% ipython --no-banner

In [1]: import numpy as np

In [2]: from numpy import linalg as LA

In [3]: np.set_printoptions(precision=1, suppress=True, linewidth=200, floatmode="fixed")

In [4]: E = np.loadtxt("x.csv", delimiter=",")

In [5]: E.round(1) + 0
Out[5]: 
array([[-0.7, -0.2, -0.1,  0.5, -0.4,  0.3],
       [ 0.5, -0.3,  0.5, -0.1, -0.5,  0.5],
       [-0.4, -0.6,  0.1, -0.6,  0.0, -0.2],
       [-0.2,  0.4, -0.3, -0.6, -0.1,  0.6],
       [ 0.1,  0.2, -0.3, -0.1, -0.8, -0.5],
       [ 0.4, -0.5, -0.7,  0.1,  0.1,  0.2]])

In [6]: # keeps lengths

In [7]: vec = np.array([-1, -2, -1, -1, 0, 0])

In [8]: np.round(LA.inv(E), 1) + 0
Out[8]: 
array([[-0.7,  0.5, -0.4, -0.2,  0.1,  0.4],
       [-0.2, -0.3, -0.6,  0.4,  0.2, -0.5],
       [-0.1,  0.5,  0.1, -0.3, -0.3, -0.7],
       [ 0.5, -0.1, -0.6, -0.6, -0.1,  0.1],
       [-0.4, -0.5,  0.0, -0.1, -0.8,  0.1],
       [ 0.3,  0.5, -0.2,  0.6, -0.5,  0.2]])

In [9]: np.round(LA.det(E), 1)
Out[9]: np.float64(-1.0)

In [10]: round(float(LA.norm(E)), 1)
Out[10]: 2.4

In [11]: round(np.abs(E).max(), 1)
Out[11]: np.float64(0.8)

In [12]: np.count_nonzero(E)
Out[12]: np.int64(36)

In [13]: LA.matrix_rank(E)
Out[13]: np.int64(6)

In [14]: np.unravel_index(np.abs(E).argmax(), E.shape)
Out[14]: (np.int64(4), np.int64(4))

In [15]: E.sum(axis=1)
Out[15]: array([-0.5,  0.5, -1.7, -0.2, -1.5, -0.5])

In [16]: E.sum(axis=0)
Out[16]: array([-0.3, -1.1, -0.9, -0.8, -1.6,  0.8])

In [17]: O, evecs = LA.qr(E[:, :1])[0], LA.qr(E[:, 1:])[0]

In [18]: sigma = LA.svd(O.T @ evecs, compute_uv=False)

In [19]: np.round(LA.norm(O @ O.T - evecs @ evecs.T, 2), 1)
Out[19]: np.float64(1.0)

In [20]: np.degrees(np.arccos(sigma.clip(0, 1)))
Out[20]: array([90.0])

In [21]: sigma.round(1) + 0
Out[21]: array([0.0])

In [22]: w1 = np.array([[-3, -3, -2, -2],
    ...:     [-1, 1, 2, 1],
    ...:     [-3, -3, 0, 2],
    ...:     [0, 2, 2, 2],
    ...:     [-2, 1, -2, 2],
    ...:     [0, 2, 2, 0]])

In [23]: coef = np.array([5, -1, -4, -5])

In [24]: act = np.maximum(E @ w1 + coef, 0)

In [25]: LA.matrix_rank(act)
Out[25]: np.int64(2)

In [26]: act.round(1) + 0
Out[26]: 
array([[8.3, 2.4, 0.0, 0.0],
       [3.5, 0.0, 0.0, 0.0],
       [6.3, 0.0, 0.0, 0.0],
       [6.4, 0.9, 0.0, 0.0],
       [7.1, 0.0, 0.0, 0.0],
       [6.4, 0.0, 0.0, 0.0]])

In [27]: W2 = np.array([[-1, -2, -1], [2, -3, -3], [1, 0, -3], [3, -4, -4]])

In [28]: act @ W2
Out[28]: 
array([[ -3.6, -23.6, -15.3],
       [ -3.5,  -7.0,  -3.5],
       [ -6.3, -12.7,  -6.3],
       [ -4.6, -15.6,  -9.2],
       [ -7.1, -14.1,  -7.1],
       [ -6.3, -12.9,  -6.5]])

In [29]: feats = np.load("out8.npy")

In [30]: feats
Out[30]: 
array([[-1.8,  1.4,  0.7, -0.6,  0.8, -0.4,  1.1,  0.4,  0.6, -0.1,  0.5],
       [-0.7, -1.1,  0.7,  0.1,  0.0,  0.5,  0.1,  0.9, -0.9,  0.2,  1.4],
       [-0.9,  1.4, -1.2,  0.7,  0.3,  1.6,  0.2,  0.0,  1.4, -2.0,  0.3],
       [ 1.5,  0.7,  0.5, -0.3, -1.7,  0.7, -1.3,  1.2,  0.0, -1.3,  0.4],
       [-0.4, -0.2,  0.1, -1.4, -0.6,  0.8,  1.2, -0.1, -1.9, -1.3,  1.9]])

In [31]: T = np.stack([feats, -2 * feats, feats[::-1]])

In [32]: LA.matrix_rank(T)
Out[32]: array([5, 5, 5])

In [33]: u = np.array([1, 2, 0, 2, 2, 1, 1, 2, 1])

In [34]: K = np.array([np.roll(u, i) for i in range(9)])

In [35]: K
Out[35]: 
array([[1, 2, 0, 2, 2, 1, 1, 2, 1],
       [1, 1, 2, 0, 2, 2, 1, 1, 2],
       [2, 1, 1, 2, 0, 2, 2, 1, 1],
       [1, 2, 1, 1, 2, 0, 2, 2, 1],
       [1, 1, 2, 1, 1, 2, 0, 2, 2],
       [2, 1, 1, 2, 1, 1, 2, 0, 2],
       [2, 2, 1, 1, 2, 1, 1, 2, 0],
       [0, 2, 2, 1, 1, 2, 1, 1, 2],
       [2, 0, 2, 2, 1, 1, 2, 1, 1]])

In [36]: M2 = np.array([[4, 2, 1],
    ...:     [0, 1, 0],
    ...:     [0, 0, 5],
    ...:     [4, 1, 0],
    ...:     [4, 1, 3],
    ...:     [2, 2, 0],
    ...:     [0, 4, 2],
    ...:     [4, 0, 1],
    ...:     [1, 4, 4]])

In [37]: LA.matrix_rank(np.vstack([K, M2.T]))
Out[37]: np.int64(9)

In [38]: np.einsum("ij->j", K)
Out[38]: array([12, 12, 12, 12, 12, 12, 12, 12, 12])

In [39]: np.einsum("ij,ij->i", K, K)
Out[39]: array([20, 20, 20, 20, 20, 20, 20, 20, 20])

In [40]: np.sort(np.abs(np.fft.fft(K[0]))), np.sort(LA.svd(K, compute_uv=False))
Out[40]: 
(array([ 0.7,  0.7,  1.3,  1.3,  2.0,  2.0,  3.5,  3.5, 12.0]),
 array([ 0.7,  0.7,  1.3,  1.3,  2.0,  2.0,  3.5,  3.5, 12.0]))

In [41]: M2 = LA.inv(K)

In [42]: np.round(LA.inv(M2), 1) + 0
Out[42]: 
array([[1.0, 2.0, 0.0, 2.0, 2.0, 1.0, 1.0, 2.0, 1.0],
       [1.0, 1.0, 2.0, 0.0, 2.0, 2.0, 1.0, 1.0, 2.0],
       [2.0, 1.0, 1.0, 2.0, 0.0, 2.0, 2.0, 1.0, 1.0],
       [1.0, 2.0, 1.0, 1.0, 2.0, 0.0, 2.0, 2.0, 1.0],
       [1.0, 1.0, 2.0, 1.0, 1.0, 2.0, 0.0, 2.0, 2.0],
       [2.0, 1.0, 1.0, 2.0, 1.0, 1.0, 2.0, 0.0, 2.0],
       [2.0, 2.0, 1.0, 1.0, 2.0, 1.0, 1.0, 2.0, 0.0],
       [0.0, 2.0, 2.0, 1.0, 1.0, 2.0, 1.0, 1.0, 2.0],
       [2.0, 0.0, 2.0, 2.0, 1.0, 1.0, 2.0, 1.0, 1.0]])

In [43]: np.allclose(M2, K.T)
Out[43]: False

In [44]: np.round(LA.det(K) * LA.det(M2), 1)
Out[44]: np.float64(1.0)

In [45]: M2.round(1) + 0
Out[45]: 
array([[-0.3,  0.0,  0.1,  0.0,  0.3,  0.4,  0.3, -0.4, -0.3],
       [-0.3, -0.3,  0.0,  0.1,  0.0,  0.3,  0.4,  0.3, -0.4],
       [-0.4, -0.3, -0.3,  0.0,  0.1,  0.0,  0.3,  0.4,  0.3],
       [ 0.3, -0.4, -0.3, -0.3,  0.0,  0.1,  0.0,  0.3,  0.4],
       [ 0.4,  0.3, -0.4, -0.3, -0.3,  0.0,  0.1,  0.0,  0.3],
       [ 0.3,  0.4,  0.3, -0.4, -0.3, -0.3,  0.0,  0.1,  0.0],
       [ 0.0,  0.3,  0.4,  0.3, -0.4, -0.3, -0.3,  0.0,  0.1],
       [ 0.1,  0.0,  0.3,  0.4,  0.3, -0.4, -0.3, -0.3,  0.0],
       [ 0.0,  0.1,  0.0,  0.3,  0.4,  0.3, -0.4, -0.3, -0.3]])

In [46]: C2 = K.T @ K

In [47]: C2
Out[47]: 
array([[20, 14, 15, 18, 15, 15, 18, 15, 14],
       [14, 20, 14, 15, 18, 15, 15, 18, 15],
       [15, 14, 20, 14, 15, 18, 15, 15, 18],
       [18, 15, 14, 20, 14, 15, 18, 15, 15],
       [15, 18, 15, 14, 20, 14, 15, 18, 15],
       [15, 15, 18, 15, 14, 20, 14, 15, 18],
       [18, 15, 15, 18, 15, 14, 20, 14, 15],
       [15, 18, 15, 15, 18, 15, 14, 20, 14],
       [14, 15, 18, 15, 15, 18, 15, 14, 20]])

In [48]: (K @ K.T).shape
Out[48]: (9, 9)

In [49]: np.trace(C2), (K ** 2).sum()
Out[49]: (np.int64(180), np.int64(180))

In [50]: vec = np.array([-7, -2, 6, -9, -5, 4, -7, 8, 3])

In [51]: np.sign((K @ vec).round(6))
Out[51]: array([-1,  1, -1, -1,  1, -1, -1,  1, -1])

In [52]: LA.norm(K @ vec) <= LA.norm(K, 2) * LA.norm(vec) + 1e-9
Out[52]: np.True_

In [53]: (K * vec).sum(axis=1)
Out[53]: array([-23,   8, -23, -19,  19, -37, -18,   9, -24])

In [54]: K * vec
Out[54]: 
array([[ -7,  -4,   0, -18, -10,   4,  -7,  16,   3],
       [ -7,  -2,  12,   0, -10,   8,  -7,   8,   6],
       [-14,  -2,   6, -18,   0,   8, -14,   8,   3],
       [ -7,  -4,   6,  -9, -10,   0, -14,  16,   3],
       [ -7,  -2,  12,  -9,  -5,   8,   0,  16,   6],
       [-14,  -2,   6, -18,  -5,   4, -14,   0,   6],
       [-14,  -4,   6,  -9, -10,   4,  -7,  16,   0],
       [  0,  -4,  12,  -9,  -5,   8,  -7,   8,   6],
       [-14,   0,  12, -18,  -5,   4, -14,   8,   3]])

In [55]: K @ np.eye(9)[3]
Out[55]: array([2.0, 0.0, 2.0, 1.0, 1.0, 2.0, 1.0, 1.0, 2.0])

In [56]: (K @ vec).argmax()
Out[56]: np.int64(4)

In [57]: mat = np.loadtxt("test9.csv", delimiter=",")

In [58]: mat
Out[58]: 
array([[-19.7,  38.2, -29.6,  17.0, -27.0,   4.0,  26.4,  16.9,   9.4,  67.4],
       [-19.9,  40.1, -28.3,  16.5, -26.5,   3.8,  25.5,  16.2,   9.4,  68.4],
       [-18.2,  37.9, -28.1,  18.0, -26.5,   6.0,  25.1,  17.4,  11.3,  68.3],
       [-20.0,  39.8, -28.8,  17.5, -27.1,   4.2,  24.3,  18.6,  10.4,  67.1],
       [-19.2,  38.3, -28.3,  18.3, -28.1,   4.7,  24.3,  19.7,  11.3,  67.7],
       [  9.7,  19.7, -16.5,  -1.1,   4.1,  -5.9,  -6.9, -11.5, -25.0, -13.0],
       [  9.8,  20.4, -17.4,  -3.0,   5.1,  -6.8,  -6.5, -11.7, -26.4, -14.5],
       [ 10.5,  20.7, -15.7,  -0.1,   4.4,  -5.9,  -5.1, -10.9, -25.9, -14.7],
       [-21.1,  37.3, -28.1,  19.6, -29.2,   5.1,  25.2,  19.6,  10.5,  68.7],
       [ 11.4,  19.4, -16.1,  -2.2,   2.9,  -6.4,  -4.4, -11.2, -25.8, -12.9],
       [  7.8,  20.8, -13.7,  -4.1,   3.8,  -6.4,  -6.4, -11.7, -24.9, -14.0],
       [ 11.5,  19.5, -14.5,  -1.1,   3.4,  -4.8,  -5.7, -14.4, -26.4, -14.3],
       [  9.8,  21.5, -14.9,  -0.8,   4.7,  -4.8,  -5.6, -11.8, -25.3, -12.8],
       [ 10.2,  17.9, -17.6,  -1.4,   2.9,  -6.8,  -6.5, -12.4, -26.6, -13.0],
       [-19.6,  37.2, -27.7,  17.8, -28.6,   4.1,  26.6,  17.9,  10.4,  68.4],
       [  9.7,  20.8, -15.4,  -3.0,   3.2,  -7.3,  -6.3, -10.8, -25.6, -14.2],
       [  9.3,  21.0, -14.6,  -1.9,   2.8,  -5.8,  -5.3, -12.0, -26.6, -13.9],
       [ 10.6,  20.8, -17.7,  -3.1,   6.3,  -6.7,  -5.5, -12.7, -26.5, -15.1],
       [  8.2,  18.4, -15.2,  -2.8,   4.1,  -6.7,  -7.1, -12.8, -26.4, -14.3],
       [-19.1,  38.9, -27.8,  20.4, -27.9,   5.3,  27.0,  18.7,  10.2,  68.0],
       [-20.7,  35.8, -29.7,  18.5, -28.3,   2.4,  27.2,  17.7,   9.5,  67.8],
       [-18.2,  38.8, -26.3,  16.9, -26.6,   3.4,  25.5,  19.3,   8.6,  69.0],
       [  9.1,  19.3, -16.3,  -0.4,   1.7,  -6.2,  -6.8, -13.1, -26.5, -15.0],
       [-20.8,  39.9, -27.5,  18.0, -27.9,   2.5,  25.5,  16.5,  10.9,  69.0],
       [ 11.6,  20.5, -16.9,  -1.7,   5.1,  -6.5,  -6.7, -12.1, -28.7, -12.5],
       [  9.2,  20.1, -14.3,  -2.5,   6.5,  -5.7,  -6.1, -12.9, -27.0, -15.4],
       [-20.2,  40.4, -27.8,  18.0, -27.8,   4.6,  25.6,  17.5,  10.5,  68.4],
       [-19.8,  39.3, -27.7,  17.3, -27.1,   3.6,  27.1,  17.6,   9.1,  67.4],
       [  8.5,  21.5, -16.1,  -4.4,   2.3,  -6.0,  -7.1, -11.2, -24.1, -14.6],
       [  9.3,  19.8, -16.0,  -3.4,   4.4,  -4.5,  -7.3, -13.4, -23.8, -13.7],
       [-19.2,  37.1, -26.2,  18.1, -28.6,   3.0,  25.7,  16.9,   9.1,  68.2],
       [-18.9,  37.7, -28.6,  18.0, -25.3,   4.2,  26.1,  17.9,   7.8,  67.1],
       [ 12.6,  21.0, -14.9,  -1.5,   3.9,  -6.9,  -6.4, -12.2, -27.2, -13.4],
       [ 10.6,  19.3, -15.8,  -1.8,   2.9,  -5.0,  -6.5, -11.9, -23.8, -13.7]])

In [59]: vec = np.array([2, 0, -1, -2, -2, 1, 2, 1, -2, -1])

In [60]: h = np.maximum(mat @ vec, 0)

In [61]: mat.T @ h
Out[61]: array([ 12794.5,  25723.3, -20174.0,  -2702.9,   4988.8,  -7765.7,  -7920.7, -15502.7, -33160.8, -17814.8])

In [62]: np.tanh(mat @ vec)
Out[62]: 
array([-1.0, -1.0, -1.0, -1.0, -1.0,  1.0,  1.0,  1.0, -1.0,  1.0,  1.0,  1.0,  1.0,  1.0, -1.0,  1.0,  1.0,  1.0,  1.0, -1.0, -1.0, -1.0,  1.0, -1.0,  1.0,  1.0, -1.0, -1.0,  1.0,  1.0, -1.0, -1.0,
        1.0,  1.0])

In [63]: M = np.loadtxt("sample11.csv", delimiter=",")

In [64]: M
Out[64]: 
array([[-1.8, -1.1, -0.3,  0.9],
       [-1.1,  0.7,  1.3, -0.5],
       [-0.3,  1.3, -1.5, -1.1],
       [ 0.9, -0.5, -1.1, -1.3]])

In [65]: # symmetric

In [66]: u, g = M[1], M[0]

In [67]: round(u @ g, 1)
Out[67]: np.float64(0.4)

In [68]: round(float(u @ u), 1)
Out[68]: 3.6

In [69]: p = (u @ g) / (u @ u) * u

In [70]: p
Out[70]: array([-0.1,  0.1,  0.1, -0.1])

In [71]: (g - p) @ u
Out[71]: np.float64(0.0)

In [72]: np.round(LA.norm(u + g) ** 2 + LA.norm(u - g) ** 2, 1)
Out[72]: np.float64(18.0)

In [73]: X = np.diag(10 * np.array([-2, 0, 2, -1])) + np.array([[5, 8, 9, 8], [7, 6, 6, 7], [1, 1, 4, 7], [2, 0, 1, 7]])

In [74]: X
Out[74]: 
array([[-15,   8,   9,   8],
       [  7,   6,   6,   7],
       [  1,   1,  24,   7],
       [  2,   0,   1,  -3]])

In [75]: rng = np.random.default_rng(1833)

In [76]: idx = rng.permutation(4)

In [77]: M2 = X[:, idx] * rng.choice([-1, 1], 4)

In [78]: M2
Out[78]: 
array([[ -9, -15,  -8,  -8],
       [ -6,   7,  -6,  -7],
       [-24,   1,  -1,  -7],
       [ -1,   2,   0,   3]])

In [79]: left, _, Vh = LA.svd(X.T @ M2)

In [80]: np.round(LA.lstsq(X, M2)[0], 1) + 0
Out[80]: 
array([[ 0.0,  1.0,  0.0,  0.0],
       [ 0.0,  0.0, -1.0,  0.0],
       [-1.0,  0.0,  0.0,  0.0],
       [ 0.0,  0.0,  0.0, -1.0]])
